In [1]: import numpy as np

In [2]: from numpy import linalg as LA

In [3]: np.set_printoptions(precision=2, suppress=True, linewidth=160, sign=" ")

In [4]: arr = np.load("layer12.npy")

In [5]: arr
Out[5]: 
array([[ 1.96,  0.04, -0.93],
       [ 1.95,  0.08, -1.07],
       [-0.11,  0.  , -0.04],
       [-2.02,  0.16,  1.07]])

In [6]: P = arr @ LA.solve(arr.T @ arr, arr.T)

In [7]: round(float(np.trace(P)), 2)
Out[7]: 3.0

In [8]: np.diag(P)
Out[8]: array([ 0.72,  0.83,  0.46,  0.99])

In [9]: np.allclose(P @ P, P)
Out[9]: True

In [10]: np.round(LA.eigvalsh(P), 2) + 0
Out[10]: array([ 0.,  1.,  1.,  1.])

In [11]: print(P)
[[ 0.72  0.22 -0.39 -0.04]
 [ 0.22  0.83  0.3   0.03]
 [-0.39  0.3   0.46 -0.05]
 [-0.04  0.03 -0.05  0.99]]

In [12]: LA.matrix_rank(P)
Out[12]: np.int64(3)

In [13]: P.shape
Out[13]: (4, 4)

In [14]: np.count_nonzero(P)
Out[14]: np.int64(16)

In [15]: x0 = np.array([2, 2, 1])

In [16]: y = arr @ x0

In [17]: c, lr = np.zeros(3), 1 / LA.norm(arr, 2) ** 2

In [18]: for i in range(4):
    ...:     c -= lr * arr.T @ (arr @ c - y)
    ...:     if i % 1 == 0: print(i, round(LA.norm(arr @ c - y), 2))
    ...: 
0 0.45
1 0.45
2 0.45
3 0.45

In [19]: round(LA.cond(arr), 2)
Out[19]: np.float64(30.36)

In [20]: out = arr / np.sqrt((arr ** 2).mean(axis=1, keepdims=True))

In [21]: LA.norm(out, axis=1)
Out[21]: array([ 1.73,  1.73,  1.73,  1.73])

In [22]: out[2]
Out[22]: array([-1.63,  0.  , -0.59])

In [23]: arr - arr.mean(axis=1, keepdims=True)
Out[23]: 
array([[ 1.6 , -0.32, -1.29],
       [ 1.63, -0.24, -1.39],
       [-0.06,  0.05,  0.01],
       [-1.76,  0.42,  1.33]])

In [24]: LA.matrix_rank(arr - arr.mean(axis=1, keepdims=True))
Out[24]: np.int64(2)

In [25]: Uu, sig, Vh = LA.svd(arr)

In [26]: sig
Out[26]: array([ 3.86,  0.18,  0.13])

In [27]: out = Uu[:, :1] @ np.diag(sig[:1]) @ Vh[:1]

In [28]: LA.matrix_rank(out)
Out[28]: np.int64(1)

In [29]: out.round(2) + 0
Out[29]: 
array([[ 1.93, -0.01, -1.  ],
       [ 1.97, -0.02, -1.02],
       [-0.07,  0.  ,  0.04],
       [-2.03,  0.02,  1.05]])

In [30]: np.round(LA.norm(arr - out, 2), 2), round(sig[1], 2)
Out[30]: (np.float64(0.18), np.float64(0.18))

In [31]: LA.matrix_rank(arr, rtol=0.05)
Out[31]: np.int64(1)

In [32]: A = -2 * np.eye(4) + np.ones((4, 4))

In [33]: A
Out[33]: 
array([[-1.,  1.,  1.,  1.],
       [ 1., -1.,  1.,  1.],
       [ 1.,  1., -1.,  1.],
       [ 1.,  1.,  1., -1.]])

In [34]: # symmetric

In [35]: rng = np.random.default_rng(202)

In [36]: idx = rng.permutation(4)

In [37]: out = A[:, idx] * rng.choice([-1, 1], 4)

In [38]: print(out)
[[ 1.  1. -1.  1.]
 [-1.  1. -1. -1.]
 [-1. -1. -1.  1.]
 [-1.  1.  1.  1.]]

In [39]: Uu, _, Vh = LA.svd(A.T @ out)

In [40]: idx
Out[40]: array([ 0,  2,  3,  1])

In [41]: Uu @ Vh
Out[41]: 
array([[-1.,  0.,  0.,  0.],
       [ 0.,  0.,  0.,  1.],
       [ 0.,  1.,  0.,  0.],
       [ 0.,  0., -1.,  0.]])

In [42]: np.round(LA.lstsq(A, out)[0], 2) + 0
Out[42]: 
array([[-1.,  0.,  0.,  0.],
       [ 0.,  0.,  0.,  1.],
       [ 0.,  1.,  0.,  0.],
       [ 0.,  0., -1.,  0.]])

In [43]: idx = rng.permutation(4)

In [44]: idx
Out[44]: array([ 0,  3,  2,  1])

In [45]: out = A[idx][:, idx]

In [46]: print(round(LA.det(out), 2), np.round(LA.det(A[idx]), 2))
-16.0 16.0

In [47]: np.diag(out)
Out[47]: array([-1., -1., -1., -1.])

In [48]: out
Out[48]: 
array([[-1.,  1.,  1.,  1.],
       [ 1., -1.,  1.,  1.],
       [ 1.,  1., -1.,  1.],
       [ 1.,  1.,  1., -1.]])

In [49]: q, R = LA.qr(A)

In [50]: abs(R[0, 0]), round(float(LA.norm(A[:, 0])), 2)
Out[50]: (np.float64(2.0), 2.0)

In [51]: np.round(q.T @ q, 2) + 0
Out[51]: 
array([[ 1.,  0.,  0.,  0.],
       [ 0.,  1.,  0.,  0.],
       [ 0.,  0.,  1.,  0.],
       [ 0.,  0.,  0.,  1.]])

In [52]: np.trace(q @ q.T)
Out[52]: np.float64(4.0)

In [53]: q @ R
Out[53]: 
array([[-1.,  1.,  1.,  1.],
       [ 1., -1.,  1.,  1.],
       [ 1.,  1., -1.,  1.],
       [ 1.,  1.,  1., -1.]])

In [54]: out = A + rng.integers(-2, 3, (4, 3)) @ rng.integers(-2, 3, (3, 4))

In [55]: print(out)
[[-2.  1. -1.  2.]
 [ 2.  1.  7. -1.]
 [ 5. -3. -1. -1.]
 [ 1. -1. -3.  0.]]

In [56]: np.abs(out - A).sum(axis=1)
Out[56]: array([  4.,  11.,  10.,   7.])

In [57]: out - A
Out[57]: 
array([[-1.,  0., -2.,  1.],
       [ 1.,  2.,  6., -2.],
       [ 4., -4.,  0., -2.],
       [ 0., -2., -4.,  1.]])

In [58]: def softmax(z):
    ...:     e = np.exp(z - z.max(axis=-1, keepdims=True))
    ...:     return e / e.sum(axis=-1, keepdims=True)
    ...: 

In [59]: softmax(A[0])
Out[59]: array([ 0.04,  0.32,  0.32,  0.32])

In [60]: softmax(A).sum(axis=1)
Out[60]: array([ 1.,  1.,  1.,  1.])

In [61]: att = A @ A.T / np.sqrt(4)

In [62]: softmax(att)
Out[62]: 
array([[ 0.71,  0.1 ,  0.1 ,  0.1 ],
       [ 0.1 ,  0.71,  0.1 ,  0.1 ],
       [ 0.1 ,  0.1 ,  0.71,  0.1 ],
       [ 0.1 ,  0.1 ,  0.1 ,  0.71]])

In [63]: data = np.array([[0, 0, 0, 0], [0, 0, 1, 1], [0, 1, 0, 1], [0, 1, 1, 0]])

In [64]: print(np.unique(data.round(6), axis=0).shape)
(4, 4)

In [65]: np.round(data @ LA.pinv(data) @ data, 2) + 0
Out[65]: 
array([[ 0.,  0.,  0.,  0.],
       [ 0.,  0.,  1.,  1.],
       [ 0.,  1.,  0.,  1.],
       [ 0.,  1.,  1.,  0.]])

In [66]: print(LA.lstsq(data[:-1].T, data[-1])[2])
2

In [67]: (LA.matrix_power((data != 0) + (data.T != 0) + np.eye(4), 4) > 0).astype(int)
Out[67]: 
array([[ 1,  0,  0,  0],
       [ 0,  1,  1,  1],
       [ 0,  1,  1,  1],
       [ 0,  1,  1,  1]])

In [68]: (data != 0).astype(int)
Out[68]: 
array([[ 0,  0,  0,  0],
       [ 0,  0,  1,  1],
       [ 0,  1,  0,  1],
       [ 0,  1,  1,  0]])

In [69]: np.sort(LA.eigvals(data).real)
Out[69]: array([-1., -1.,  0.,  2.])

In [70]: round(float(LA.det(data)), 2)
Out[70]: 0.0

In [71]: print(data @ data)
[[ 0  0  0  0]
 [ 0  2  1  1]
 [ 0  1  2  1]
 [ 0  1  1  2]]

In [72]: theta = np.deg2rad(36)

In [73]: F = np.eye(5)

In [74]: F[np.ix_([0, 1], [0, 1])] = [[np.cos(theta), -np.sin(theta)], [np.sin(theta), np.cos(theta)]]

In [75]: F
Out[75]: 
array([[ 0.81, -0.59,  0.  ,  0.  ,  0.  ],
       [ 0.59,  0.81,  0.  ,  0.  ,  0.  ],
       [ 0.  ,  0.  ,  1.  ,  0.  ,  0.  ],
       [ 0.  ,  0.  ,  0.  ,  1.  ,  0.  ],
       [ 0.  ,  0.  ,  0.  ,  0.  ,  1.  ]])

In [76]: print(F[:, 2] @ F[:, 3])
0.0

In [77]: print(LA.svd(F, compute_uv=False))
[ 1.  1.  1.  1.  1.]

In [78]: print(np.round(F @ F.T, 2) + 0)
[[ 1.  0.  0.  0.  0.]
 [ 0.  1.  0.  0.  0.]
 [ 0.  0.  1.  0.  0.]
 [ 0.  0.  0.  1.  0.]
 [ 0.  0.  0.  0.  1.]]

In [79]: LA.pinv(F)
Out[79]: 
array([[ 0.81,  0.59,  0.  ,  0.  ,  0.  ],
       [-0.59,  0.81,  0.  ,  0.  ,  0.  ],
       [ 0.  ,  0.  ,  1.  ,  0.  ,  0.  ],
       [ 0.  ,  0.  ,  0.  ,  1.  ,  0.  ],
       [ 0.  ,  0.  ,  0.  ,  0.  ,  1.  ]])

In [80]: LA.norm(F, axis=0)
Out[80]: array([ 1.,  1.,  1.,  1.,  1.])

In [81]: round(float(LA.norm(A, 1)), 2), round(float(LA.norm(A, np.inf)), 2)
Out[81]: (4.0, 4.0)

In [82]: LA.norm(A, axis=0)
Out[82]: array([ 2.,  2.,  2.,  2.])

In [83]: LA.norm(A, axis=1).argmax()
Out[83]: np.int64(0)

In [84]: F @ F
Out[84]: 
array([[ 0.31, -0.95,  0.  ,  0.  ,  0.  ],
       [ 0.95,  0.31,  0.  ,  0.  ,  0.  ],
       [ 0.  ,  0.  ,  1.  ,  0.  ,  0.  ],
       [ 0.  ,  0.  ,  0.  ,  1.  ,  0.  ],
       [ 0.  ,  0.  ,  0.  ,  0.  ,  1.  ]])

In [85]: u = np.array([0, 0, 2, 2, 0])

In [86]: out = F + np.outer(u, np.eye(5)[4])

In [87]: LA.matrix_rank(out - F)
Out[87]: np.int64(1)

In [88]: round(LA.det(out) / LA.det(F), 2), round(float(1 + LA.solve(F, u)[4]), 2)
Out[88]: (np.float64(1.0), 1.0)

In [89]: out
Out[89]: 
array([[ 0.81, -0.59,  0.  ,  0.  ,  0.  ],
       [ 0.59,  0.81,  0.  ,  0.  ,  0.  ],
       [ 0.  ,  0.  ,  1.  ,  0.  ,  2.  ],
       [ 0.  ,  0.  ,  0.  ,  1.  ,  2.  ],
       [ 0.  ,  0.  ,  0.  ,  0.  ,  1.  ]])

In [90]: m1 = np.array([[0.07, -0.63, -1.69, 0.39],
    ...:     [-0.12, 0.03, -15.6, -2.52],
    ...:     [0.08, -0.93, 22.89, -2.36],
    ...:     [-0.03, 0.17, -1.69, -2.72],
    ...:     [-0.06, -0.42, -9.74, -3.52],
    ...:     [-0.01, -0.63, -1.02, 0.84],
    ...:     [0.01, 0.86, 3.76, 3.66],
    ...:     [0.14, -0.59, 15.61, 1.07],
    ...:     [-0.1, -0.34, 8.73, -1.24],
    ...:     [0.0, -0.73, 8.01, -1.88],
    ...:     [0.22, -0.93, 10.18, 1.45],
    ...:     [0.07, 0.12, -28.54, 0.98],
    ...:     [-0.03, -0.11, 8.17, 1.33],
    ...:     [0.02, -0.16, -2.11, -1.19]])

In [91]: Ac = (m1 - m1.mean(axis=0)) / m1.std(axis=0)

In [92]: np.argwhere(np.abs(Ac) > 2)
Out[92]: 
array([[  6,   1],
       [  6,   3],
       [ 10,   0],
       [ 11,   2]])

In [93]: c = LA.lstsq(np.delete(Ac, 0, axis=1), Ac[:, 0])[0]

In [94]: np.round(1 - np.var(Ac[:, 0] - np.delete(Ac, 0, axis=1) @ c), 2)
Out[94]: np.float64(0.56)

In [95]: idx = rng.permutation(4)

In [96]: out = m1[:, idx] * rng.choice([-1, 1], 4)

In [97]: out
Out[97]: 
array([[ -1.69,  -0.63,  -0.07,  -0.39],
       [-15.6 ,   0.03,   0.12,   2.52],
       [ 22.89,  -0.93,  -0.08,   2.36],
       [ -1.69,   0.17,   0.03,   2.72],
       [ -9.74,  -0.42,   0.06,   3.52],
       [ -1.02,  -0.63,   0.01,  -0.84],
       [  3.76,   0.86,  -0.01,  -3.66],
       [ 15.61,  -0.59,  -0.14,  -1.07],
       [  8.73,  -0.34,   0.1 ,   1.24],
       [  8.01,  -0.73,  -0.  ,   1.88],
       [ 10.18,  -0.93,  -0.22,  -1.45],
       [-28.54,   0.12,  -0.07,  -0.98],
       [  8.17,  -0.11,   0.03,  -1.33],
       [ -2.11,  -0.16,  -0.02,   1.19]])

In [98]: Uu, _, Vh = LA.svd(m1.T @ out)

In [99]: np.round(Uu @ Vh, 2) + 0
Out[99]: 
array([[ 0.,  0., -1.,  0.],
       [ 0.,  1.,  0.,  0.],
       [ 1.,  0.,  0.,  0.],
       [ 0.,  0.,  0., -1.]])

In [100]: idx
Out[100]: array([ 2,  1,  0,  3])

In [101]: print(np.round(LA.lstsq(m1, out)[0], 2) + 0)
[[ 0.  0. -1.  0.]
 [ 0.  1.  0.  0.]
 [ 1.  0.  0.  0.]
 [ 0.  0.  0. -1.]]

In [102]: M = np.array([[0.0, 0.0, 0.0, 0.0, 0.0],
     ...:     [-0.18, 0.12, 0.24, -0.12, 0.2],
     ...:     [-1.17, 0.78, 1.56, -0.78, 1.3],
     ...:     [2.07, -1.38, -2.76, 1.38, -2.3],
     ...:     [0.27, -0.18, -0.36, 0.18, -0.3]])

In [103]: np.round(np.abs(LA.eigvals(M)).max(), 2)
Out[103]: np.float64(2.76)

In [104]: np.round(np.sort(np.abs(LA.eigvals(M))), 2) + 0
Out[104]: array([ 0.  ,  0.  ,  0.  ,  0.  ,  2.76])

In [105]: (M + M.T) / 2
Out[105]: 
array([[ 0.  , -0.09, -0.58,  1.03,  0.14],
       [-0.09,  0.12,  0.51, -0.75,  0.01],
       [-0.58,  0.51,  1.56, -1.77,  0.47],
       [ 1.03, -0.75, -1.77,  1.38, -1.06],
       [ 0.14,  0.01,  0.47, -1.06, -0.3 ]])

In [106]: np.allclose(M, M.T)
Out[106]: False

In [107]: print(round(np.trace(M), 2))
2.76
